In [1]: import numpy as np

In [2]: import numpy.linalg as la

In [3]: np.set_printoptions(suppress=True, linewidth=200)

In [4]: J = np.loadtxt("dump.csv", delimiter=",")

In [5]: J
Out[5]: 
array([[ 6.,  2., -4., -2., -1., -3., -7., -4.,  4., -8., -3., -3.],
       [-3.,  7., -9.,  9., -7., -8.,  4.,  5., -9.,  6.,  3.,  0.],
       [-6.,  8.,  3.,  9., -5., -2., -4.,  6.,  2., -8., -4., -2.],
       [ 1.,  4.,  9.,  6., -1., -6., -3., -9., -1., -4.,  9., -2.],
       [-6., -6., -7., -2., -1., -3., -6.,  7.,  1.,  4.,  9., -3.],
       [ 0., -2.,  1.,  1., -3.,  8.,  3., -5., -2., -8., -3.,  2.],
       [ 9., -5., -4.,  7., -9., -8., -5.,  9., -9.,  8.,  8.,  2.],
       [-4.,  3.,  8., -1.,  6.,  4., -3., -6.,  1.,  4., -9., -1.],
       [-5.,  1., -7., -2., -8., -8., -3., -5.,  9., -9., -1.,  2.],
       [-5.,  4., -1., -8., -6., -5., -8., -2., -3.,  9., -6.,  3.],
       [-4., -9.,  5.,  8.,  0.,  9.,  6.,  8.,  7., -4., -4., -1.],
       [ 0.,  0.,  0.,  0.,  0.,  0.,  0.,  0.,  0.,  0.,  0.,  1.]])

In [6]: out = J / la.norm(J, axis=1, keepdims=True)

In [7]: cov = out @ out.T

In [8]: round(np.degrees(np.arccos(np.clip(cov[5, 2], -1, 1))), 2)
Out[8]: np.float64(85.44)

In [9]: cov[5].round(2) + 0
Out[9]: array([ 0.13, -0.35,  0.08,  0.  , -0.55,  1.  , -0.43,  0.11,  0.09, -0.35,  0.37,  0.14])

In [10]: Q, V = la.qr(J[:, :3])[0], la.qr(J[:, 3:])[0]

In [11]: s = la.svd(Q.T @ V, compute_uv=False)

In [12]: np.round(np.degrees(np.arccos(s.clip(0, 1))), 2)
Out[12]: array([ 1.32, 22.18, 48.86])

In [13]: (s > 0.9).sum()
Out[13]: np.int64(2)

In [14]: s.round(2)
Out[14]: array([1.  , 0.93, 0.66])

In [15]: x0 = np.array([4, 2, 7, 2, 6, 7, 9, 6, 2, 1, 3, 4])

In [16]: a = np.maximum(J @ x0, 0)

In [17]: a
Out[17]: array([  0.,   0.,   0.,   0.,   0.,  27.,   0.,  20.,   0.,   0., 176.,   4.])

In [18]: np.flatnonzero(a > 1e-9)
Out[18]: array([ 5,  7, 10, 11])

In [19]: np.maximum(J @ (3 * x0), 0)
Out[19]: array([  0.,   0.,   0.,   0.,   0.,  81.,   0.,  60.,   0.,   0., 528.,  12.])

In [20]: J.T @ a
Out[20]: array([ -784., -1578.,  1067.,  1415.,    39.,  1880.,  1077.,  1153.,  1198.,  -840.,  -965.,  -138.])

In [21]: np.round(np.tanh(J @ x0), 2)
Out[21]: array([-1., -1., -1., -1., -1.,  1., -1.,  1., -1., -1.,  1.,  1.])

In [22]: np.maximum(J @ x0, 0) - np.maximum(-J @ x0, 0)
Out[22]: array([-139.,  -78.,  -37.,  -29., -107.,   27.,  -67.,   20., -218., -193.,  176.,    4.])

In [23]: F = np.load("test0.npy")

In [24]: F
Out[24]: 
array([[  0.7 ,  -1.09, -17.33, -10.6 ,  -1.78,  -1.09, -13.07,   0.7 , -20.5 ,  -4.95],
       [  1.16,  -0.3 ,  -9.98,  -4.97,  -1.45,  -0.3 ,  -7.57,   1.16, -12.08,  -1.9 ],
       [  1.18,  -0.22,  -9.  ,  -4.26,  -1.4 ,  -0.22,  -6.84,   1.18, -10.95,  -1.54],
       [  1.11,  -0.02,  -5.35,  -1.8 ,  -1.13,  -0.02,  -4.05,   1.11,  -6.64,  -0.34],
       [  1.04,   0.  ,  -4.41,  -1.23,  -1.04,   0.  ,  -3.32,   1.04,  -5.5 ,  -0.09],
       [  1.03,   0.  ,  -4.32,  -1.18,  -1.03,   0.  ,  -3.25,   1.03,  -5.39,  -0.07],
       [  0.98,   0.  ,  -3.8 ,  -0.89,  -0.98,   0.  ,  -2.85,   0.98,  -4.76,   0.04],
       [  0.6 ,  -0.07,  -1.8 ,  -0.01,  -0.67,  -0.07,  -1.28,   0.6 ,  -2.25,   0.3 ],
       [  0.01,  -0.05,  -0.12,   0.01,  -0.06,  -0.05,  -0.06,   0.01,  -0.12,   0.01],
       [  0.3 ,   0.66,   0.98,   0.39,   0.36,   0.66,   0.45,   0.3 ,   0.85,   0.35],
       [  0.94,   1.54,   2.21,   1.37,   0.6 ,   1.54,   1.03,   0.94,   1.85,   1.15],
       [  1.94,   2.76,   4.04,   3.07,   0.83,   2.76,   1.96,   1.94,   3.36,   2.5 ],
       [  2.44,   3.35,   4.96,   3.97,   0.91,   3.35,   2.44,   2.44,   4.12,   3.2 ],
       [  4.26,   5.42,   8.36,   7.39,   1.16,   5.42,   4.29,   4.26,   7.02,   5.82],
       [  9.86,  11.5 ,  19.34,  18.75,   1.64,  11.5 ,  10.54,   9.86,  16.63,  14.3 ],
       [ 11.39,  13.13,  22.45,  22.  ,   1.74,  13.13,  12.35,  11.39,  19.4 ,  16.69]])

In [25]: rank = la.matrix_rank(F)

In [26]: rank
Out[26]: np.int64(8)

In [27]: null = la.svd(F)[2][rank:].T

In [28]: null.shape
Out[28]: (10, 2)

In [29]: [int(la.matrix_rank(F[:, :j + 1])) for j in range(10)]
Out[29]: [1, 2, 3, 4, 5, 5, 6, 6, 7, 8]

In [30]: [int(la.matrix_rank(np.delete(F, i, axis=0))) for i in range(16)]
Out[30]: [8, 8, 8, 8, 8, 8, 8, 8, 8, 8, 8, 8, 8, 8, 8, 8]

In [31]: np.allclose(F @ null, 0)
Out[31]: True

In [32]: U, s, VT = la.svd(F)

In [33]: V = VT[:(s > 1e-8).sum()]

In [34]: rng = np.random.default_rng(17)

In [35]: x0 = F[12] + -1 * F[0] + rng.integers(2) * np.eye(10)[4]

In [36]: x0
Out[36]: array([ 1.74,  4.44, 22.29, 14.57,  3.69,  4.44, 15.51,  1.74, 24.62,  8.15])

In [37]: np.allclose(V.T @ V @ x0, x0)
Out[37]: True

In [38]: np.round(V.T @ V, 2) + 0
Out[38]: 
array([[0.5, 0. , 0. , 0. , 0. , 0. , 0. , 0.5, 0. , 0. ],
       [0. , 0.5, 0. , 0. , 0. , 0.5, 0. , 0. , 0. , 0. ],
       [0. , 0. , 1. , 0. , 0. , 0. , 0. , 0. , 0. , 0. ],
       [0. , 0. , 0. , 1. , 0. , 0. , 0. , 0. , 0. , 0. ],
       [0. , 0. , 0. , 0. , 1. , 0. , 0. , 0. , 0. , 0. ],
       [0. , 0.5, 0. , 0. , 0. , 0.5, 0. , 0. , 0. , 0. ],
       [0. , 0. , 0. , 0. , 0. , 0. , 1. , 0. , 0. , 0. ],
       [0.5, 0. , 0. , 0. , 0. , 0. , 0. , 0.5, 0. , 0. ],
       [0. , 0. , 0. , 0. , 0. , 0. , 0. , 0. , 1. , 0. ],
       [0. , 0. , 0. , 0. , 0. , 0. , 0. , 0. , 0. , 1. ]])

In [39]: def softmax(z):
    ...:     e = np.exp(z - z.max(axis=-1, keepdims=True))
    ...:     return e / e.sum(axis=-1, keepdims=True)
    ...: 

In [40]: np.round(softmax(10 * F[15]), 2) + 0
Out[40]: array([0.  , 0.  , 0.99, 0.01, 0.  , 0.  , 0.  , 0.  , 0.  , 0.  ])

In [41]: np.round(softmax(F).sum(axis=1), 2)
Out[41]: array([1., 1., 1., 1., 1., 1., 1., 1., 1., 1., 1., 1., 1., 1., 1., 1.])

In [42]: np.round(softmax(F[15]), 2) + 0
Out[42]: array([0.  , 0.  , 0.59, 0.38, 0.  , 0.  , 0.  , 0.  , 0.03, 0.  ])

In [43]: S = F @ F.T / np.sqrt(10)

In [44]: softmax(S)[15] @ F
Out[44]: array([11.39, 13.13, 22.45, 22.  ,  1.74, 13.13, 12.35, 11.39, 19.4 , 16.69])

In [45]: U, s, VT = la.svd(F)

In [46]: np.argmax(s[:-1] / (s[1:] + 1e-6)) + 1
Out[46]: np.int64(8)

In [47]: s.round(2) + 0
Out[47]: array([77.46, 24.98,  3.34,  0.01,  0.01,  0.01,  0.01,  0.01,  0.  ,  0.  ])

In [48]: out = U[:, :8] @ np.diag(s[:8]) @ VT[:8]

In [49]: round(float(la.norm(F - out, 2)), 2), round(s[8], 2)
Out[49]: (0.0, np.float64(0.0))

In [50]: np.round(np.abs(F - out).max(), 2)
Out[50]: np.float64(0.0)

In [51]: mat = np.load("mat.npy")

In [52]: mat
Out[52]: 
array([[ 7, 10,  9, 12,  9,  7,  7, 17],
       [ 2,  8,  8, 12, 13,  8, 13,  9],
       [13, 15, 12, 20, 14, 16, 10, 18],
       [ 8,  8,  7, 11,  5, 10,  8, 11],
       [ 8,  6,  6, 11,  5,  3,  1, 11],
       [ 7, 12,  7, 11, 11, 12, 12, 15],
       [ 2,  4,  9,  8,  5, 10, 16,  1],
       [ 9,  6, 17, 16,  6,  5, 12, 10],
       [11, 16, 16, 20, 17, 18, 13, 22],
       [ 2,  2,  8,  8,  5,  3,  9,  1],
       [16,  9,  9, 14,  3,  5,  6, 10],
       [ 2,  4,  9,  8,  5, 10, 16,  1],
       [ 8,  6,  9, 12,  3,  5,  3, 13],
       [ 1,  2,  0,  4,  2,  3,  0,  4],
       [11,  8, 18, 17,  7,  8,  4, 16],
       [14, 14, 27, 29, 14, 21, 20, 21],
       [ 1,  2,  0,  4,  2,  3,  0,  4],
       [ 7,  4,  6,  7,  3,  0,  1,  7],
       [11,  8, 18, 17,  7,  8,  4, 16],
       [11, 15, 12, 19, 13, 20, 25, 12],
       [11,  9, 12, 15,  5, 15, 21,  4],
       [ 0,  0,  0,  0,  0,  0,  0,  0],
       [12, 10, 18, 21,  9, 11,  4, 20],
       [18, 17, 17, 26, 16, 13, 19, 19],
       [11, 10, 19, 17,  7, 15, 11, 16],
       [ 0,  2,  1,  0,  0,  7,  7,  0],
       [ 7, 10,  6, 11, 11,  5,  5, 15],
       [13,  9, 12, 16,  6, 11,  6, 10],
       [12, 11, 12, 19,  7, 18, 21,  8],
       [ 9, 12, 14, 19, 16,  8, 14, 16],
       [20, 16, 33, 32, 15, 18, 21, 24],
       [ 7, 10,  6, 11, 11,  5,  5, 15],
       [ 4,  6, 10,  9,  6, 13,  8,  7],
       [14,  8, 15, 15,  4,  2,  4, 16],
       [ 0,  0,  0,  0,  0,  0,  0,  0],
       [10,  7,  3, 11,  2,  8,  5,  7],
       [27, 25, 28, 35, 18, 25, 21, 34],
       [11,  8, 18, 17,  7,  8,  4, 16],
       [ 0,  0,  0,  0,  0,  0,  0,  0],
       [ 0,  0,  0,  0,  0,  0,  0,  0],
       [ 7,  4,  9,  8,  1,  2,  3,  9],
       [12, 12, 19, 21,  9, 18, 11, 20],
       [16,  9, 12, 15,  1,  7,  8, 12],
       [ 0,  0,  0,  0,  0,  0,  0,  0]])

In [53]: # row 11 repeats row 6

In [54]: w1 = np.array([[1, 0, 1],
    ...:     [1, 2, 1],
    ...:     [1, 2, 1],
    ...:     [3, 1, 1],
    ...:     [2, 3, 2],
    ...:     [1, 0, 2],
    ...:     [3, 1, 0],
    ...:     [3, 3, 0]])

In [55]: b = np.array([1, 3, -3])

In [56]: hid = np.maximum(mat @ w1 + b, 0)

In [57]: la.matrix_rank(hid)
Out[57]: np.int64(3)

In [58]: (hid > 0).astype(int)
Out[58]: 
array([[1, 1, 1],
       [1, 1, 1],
       [1, 1, 1],
       [1, 1, 1],
       [1, 1, 1],
       [1, 1, 1],
       [1, 1, 1],
       [1, 1, 1],
       [1, 1, 1],
       [1, 1, 1],
       [1, 1, 1],
       [1, 1, 1],
       [1, 1, 1],
       [1, 1, 1],
       [1, 1, 1],
       [1, 1, 1],
       [1, 1, 1],
       [1, 1, 1],
       [1, 1, 1],
       [1, 1, 1],
       [1, 1, 1],
       [1, 1, 0],
       [1, 1, 1],
       [1, 1, 1],
       [1, 1, 1],
       [1, 1, 1],
       [1, 1, 1],
       [1, 1, 1],
       [1, 1, 1],
       [1, 1, 1],
       [1, 1, 1],
       [1, 1, 1],
       [1, 1, 1],
       [1, 1, 1],
       [1, 1, 0],
       [1, 1, 1],
       [1, 1, 1],
       [1, 1, 1],
       [1, 1, 0],
       [1, 1, 0],
       [1, 1, 1],
       [1, 1, 1],
       [1, 1, 1],
       [1, 1, 0]])

In [59]: np.round((hid > 0).mean(axis=0), 2)
Out[59]: array([1.  , 1.  , 0.89])

In [60]: hid
Out[60]: 
array([[160, 138,  67],
       [155, 126,  69],
       [229, 183, 117],
       [134, 100,  61],
       [103,  87,  44],
       [175, 142,  80],
       [111,  71,  50],
       [164, 125,  67],
       [261, 217, 130],
       [ 80,  58,  33],
       [136,  98,  61],
       [111,  71,  50],
       [119,  96,  48],
       [ 35,  29,  14],
       [171, 145,  81],
       [315, 239, 151],
       [ 35,  29,  14],
       [ 69,  61,  27],
       [171, 145,  81],
       [253, 176, 120],
       [178, 108,  84],
       [  1,   3,   0],
       [205, 171,  98],
       [290, 221, 133],
       [202, 158,  98],
       [ 32,  16,  14],
       [144, 129,  63],
       [154, 115,  81],
       [212, 134, 101],
       [223, 184,  99],
       [349, 271, 164],
       [144, 129,  63],
       [118,  91,  64],
       [153, 128,  61],
       [  1,   3,   0],
       [102,  66,  48],
       [412, 321, 198],
       [171, 145,  81],
       [  1,   3,   0],
       [  1,   3,   0],
       [ 85,  70,  31],
       [236, 184, 115],
       [152, 107,  65],
       [  1,   3,   0]])

In [61]: Z = np.array([[0, 1], [1, 2], [2, -3]])

In [62]: (hid @ Z).round(6).argmax(axis=1)
Out[62]: array([0, 0, 0, 0, 0, 0, 0, 0, 0, 0, 0, 0, 0, 0, 0, 0, 0, 0, 0, 0, 0, 1, 0, 0, 0, 0, 0, 0, 0, 0, 0, 0, 0, 0, 1, 0, 0, 0, 1, 1, 0, 0, 0, 1])

In [63]: lab = mat[:, 3] > np.median(mat[:, 3])

In [64]: r0 = mat[lab].mean(axis=0) - mat[~lab].mean(axis=0)

In [65]: ((mat - mat.mean(axis=0)) @ r0 > 0).astype(int)
Out[65]: array([1, 0, 1, 0, 0, 1, 0, 1, 1, 0, 0, 0, 0, 0, 1, 1, 0, 0, 1, 1, 1, 0, 1, 1, 1, 0, 0, 1, 1, 1, 1, 0, 0, 1, 0, 0, 1, 1, 0, 0, 0, 1, 1, 0])

In [66]: r0.round(2)
Out[66]: array([ 9.52,  7.11, 12.13, 13.13,  5.27,  7.9 ,  7.16,  9.8 ])

In [67]: Z = mat[[30, 18]].astype(float)

In [68]: for _ in range(4):
    ...:     lab = la.norm(mat[:, None] - Z, axis=-1).argmin(axis=1)
    ...:     Z = np.array([mat[lab == j].mean(axis=0) for j in range(2)])
    ...: 

In [69]: lab
Out[69]: array([1, 1, 0, 1, 1, 1, 1, 1, 0, 1, 1, 1, 1, 1, 1, 0, 1, 1, 1, 0, 1, 1, 0, 0, 0, 1, 1, 1, 0, 0, 0, 1, 1, 1, 1, 1, 0, 1, 1, 1, 1, 0, 1, 1])

In [70]: np.abs(Z[1] - Z[0]).argmax()
Out[70]: np.int64(3)

In [71]: Xc = mat - mat.mean(axis=0)

In [72]: U, s, VT = la.svd(Xc, full_matrices=False)

In [73]: round((s ** 2).sum() ** 2 / (s ** 4).sum(), 2)
Out[73]: np.float64(1.52)

In [74]: np.abs(VT[0]).argmax()
Out[74]: np.int64(3)

In [75]: s.round(2)
Out[75]: array([115.13,  41.54,  26.71,  20.28,  16.81,   8.91,   5.56,   0.59])

In [76]: np.round(VT[0] * np.sign(VT[0, np.abs(VT[0]).argmax()]), 2)
Out[76]: array([0.31, 0.29, 0.41, 0.47, 0.26, 0.32, 0.3 , 0.4 ])
